$ ipython --no-banner

In [1]: import numpy as np

In [2]: np.set_printoptions(precision=2, suppress=True, linewidth=120, sign=" ")

In [3]: Y = np.array([[0, 9, -3, -8], [3, -9, -1, 9], [-3, -5, 6, 5], [4, 0, -4, 4]])

In [4]: Y[-1] = Y[0]

In [5]: arr = Y + 0.3 * np.eye(4)

In [6]: arr
Out[6]: 
array([[ 0.3,  9. , -3. , -8. ],
       [ 3. , -8.7, -1. ,  9. ],
       [-3. , -5. ,  6.3,  5. ],
       [ 0. ,  9. , -3. , -7.7]])

In [7]: Y = arr / np.linalg.norm(arr, axis=1, keepdims=True)

In [8]: gram = Y @ Y.T

In [9]: np.argwhere(np.triu(np.abs(gram) > 0.95, 1))
Out[9]: array([[ 0,  3]])

In [10]: np.round(np.degrees(np.arccos(np.clip(gram[0, 3], -1, 1))), 2)
Out[10]: np.float64(1.75)

In [11]: theta = np.radians(90)

In [12]: r_ = np.eye(4)

In [13]: r_[0, 0] = r_[1, 1] = np.cos(theta)

In [14]: r_[0, 1], r_[1, 0] = -np.sin(theta), np.sin(theta)

In [15]: r_.round(2) + 0
Out[15]: 
array([[ 0., -1.,  0.,  0.],
       [ 1.,  0.,  0.,  0.],
       [ 0.,  0.,  1.,  0.],
       [ 0.,  0.,  0.,  1.]])

In [16]: Y = arr @ r_.T

In [17]: np.linalg.svd(arr, compute_uv=False), np.linalg.svd(Y, compute_uv=False)
Out[17]: 
(array([ 22.69,   7.29,   0.88,   0.23]),
 array([ 22.69,   7.29,   0.88,   0.23]))

In [18]: np.abs(Y - arr).max(axis=0)
Out[18]: array([  9.3,  11.7,   0. ,   0. ])

In [19]: M = np.array([[2.0, 1.0, 0.0, 0.0],
    ...:     [0.0, 2.0, 1.0, 0.0],
    ...:     [0.0, 0.0, 2.0, 1.0],
    ...:     [0.0, 0.0, 0.0, 2.0]])

In [20]: Y = np.array([[1, 0, -3], [0, -3, 0], [-2, 2, 2], [2, 0, -3]])

In [21]: np.einsum("ik,kj->ji", M, Y)
Out[21]: 
array([[ 2., -2., -2.,  4.],
       [-3., -4.,  4.,  0.],
       [-6.,  2.,  1., -6.]])

In [22]: np.einsum("ij->j", M)
Out[22]: array([ 2.,  3.,  3.,  3.])

In [23]: np.einsum("ik,kj->ij", M, Y)
Out[23]: 
array([[ 2., -3., -6.],
       [-2., -4.,  2.],
       [-2.,  4.,  1.],
       [ 4.,  0., -6.]])

In [24]: np.linalg.matrix_rank(M @ Y)
Out[24]: np.int64(3)

In [25]: np.einsum("ij,ij->i", M, M)
Out[25]: array([ 5.,  5.,  5.,  4.])

In [26]: np.vstack([M, Y.T]).shape
Out[26]: (7, 4)

In [27]: Y @ M
Traceback (most recent call last):
  Cell In[27], line 1
    Y @ M
ValueError: matmul: Input operand 1 has a mismatch in its core dimension 0, with gufunc signature (n?,k),(k,m?)->(n?,m?) (size 4 is different from 3)


In [28]: M @ Y
Out[28]: 
array([[ 2., -3., -6.],
       [-2., -4.,  2.],
       [-2.,  4.,  1.],
       [ 4.,  0., -6.]])

In [29]: ev, vecs = np.linalg.eig(M)

In [30]: np.prod(ev)
Out[30]: np.float64(16.0)

In [31]: ev
Out[31]: array([ 2.,  2.,  2.,  2.])

In [32]: M @ vecs[:, 0] - ev[0] * vecs[:, 0]
Out[32]: array([ 0.,  0.,  0.,  0.])

In [33]: Y = np.linalg.inv(M)

In [34]: np.round(np.linalg.det(M) * np.linalg.det(Y), 2)
Out[34]: np.float64(1.0)

In [35]: M @ Y
Out[35]: 
array([[ 1.,  0.,  0.,  0.],
       [ 0.,  1.,  0.,  0.],
       [ 0.,  0.,  1.,  0.],
       [ 0.,  0.,  0.,  1.]])

In [36]: (np.abs(Y) > 1e-9).astype(int)
Out[36]: 
array([[ 1,  1,  1,  1],
       [ 0,  1,  1,  1],
       [ 0,  0,  1,  1],
       [ 0,  0,  0,  1]])

In [37]: Y
Out[37]: 
array([[ 0.5 , -0.25,  0.12, -0.06],
       [ 0.  ,  0.5 , -0.25,  0.12],
       [ 0.  ,  0.  ,  0.5 , -0.25],
       [ 0.  ,  0.  ,  0.  ,  0.5 ]])

In [38]: np.linalg.inv(Y)
Out[38]: 
array([[ 2.,  1.,  0.,  0.],
       [ 0.,  2.,  1.,  0.],
       [ 0.,  0.,  2.,  1.],
       [ 0.,  0.,  0.,  2.]])

In [39]: x = np.array([1, 1, -1, -3])

In [40]: a = np.maximum(M @ x, 0)

In [41]: M * (a > 1e-9)[:, None]
Out[41]: 
array([[ 2.,  1.,  0.,  0.],
       [ 0.,  2.,  1.,  0.],
       [ 0.,  0.,  0.,  0.],
       [ 0.,  0.,  0.,  0.]])

In [42]: np.tanh(M @ x)
Out[42]: array([ 1.  ,  0.76, -1.  , -1.  ])

In [43]: np.flatnonzero(a > 1e-9)
Out[43]: array([ 0,  1])
